% ipython --no-banner

In [1]: import numpy as np

In [2]: np.set_printoptions(precision=2, suppress=True, linewidth=160)

In [3]: F = np.loadtxt("layer14.csv", delimiter=",")

In [4]: print(F.round(2) + 0)
[[-0.35  0.37  0.58  0.04 -0.05 -0.01  0.28 -0.22 -0.09 -0.42]
 [ 0.37 -0.48  0.3  -0.05  0.01 -0.04  0.54  0.   -0.24  0.05]
 [ 0.58  0.3   0.04 -0.33  0.04 -0.22 -0.08  0.22 -0.13 -0.56]
 [ 0.04 -0.05 -0.33  0.09  1.03  0.32  0.42 -0.07 -0.12  0.18]
 [-0.05  0.01  0.04  1.03  0.58  0.16  0.36  0.32 -0.47  0.33]
 [-0.01 -0.04 -0.22  0.32  0.16 -0.87  0.13 -0.04  0.1   0.02]
 [ 0.28  0.54 -0.08  0.42  0.36  0.13 -0.14 -0.08 -0.29  0.32]
 [-0.22  0.    0.22 -0.07  0.32 -0.04 -0.08  0.36  0.62 -0.24]
 [-0.09 -0.24 -0.13 -0.12 -0.47  0.1  -0.29  0.62 -0.04 -0.53]
 [-0.42  0.05 -0.56  0.18  0.33  0.02  0.32 -0.24 -0.53 -0.19]]

In [5]: rng = np.random.default_rng(297146)

In [6]: Y = F + rng.integers(-2, 3, (10, 8)) @ rng.integers(-2, 3, (8, 10))

In [7]: print(Y)
[[  1.65  -1.63   8.58   8.04   0.95  -2.01  12.28  -1.22  -3.09   0.58]
 [ -0.63   1.52   3.3    7.95   6.01 -10.04   2.54   1.     2.76   4.05]
 [  4.58  -6.7    3.04   9.67  -4.96  -3.22   3.92   1.22  -2.13  -2.56]
 [ -4.96   3.95   0.67   0.09   1.03   5.32   8.42   7.93  -2.12  -4.82]
 [ -7.05   9.01  -6.96  -8.97  -4.42  12.16  -3.64   8.32   0.53  -7.67]
 [ -6.01  -2.04  -2.22  -2.68  -0.84   1.13  -7.87   2.96   4.1   -6.98]
 [  3.28   0.54   5.92   9.42  -4.64  -6.87  -2.14  -1.08  -4.29  -4.68]
 [ -1.22   7.    -4.78  -5.07   2.32  -8.04  -6.08  -5.64   4.62   0.76]
 [  3.91   0.76   3.87   7.88  -3.47  -0.9    5.71   0.62  -2.04   1.47]
 [ -3.42   6.05  -2.56   1.18  -4.67   3.02   6.32   6.76  -2.53  -7.19]]

In [8]: print(np.round(np.linalg.svd(Y - F, compute_uv=False), 2) + 0)
[36.19 26.39 15.82 14.97 10.59  5.9   5.04  3.04  0.    0.  ]
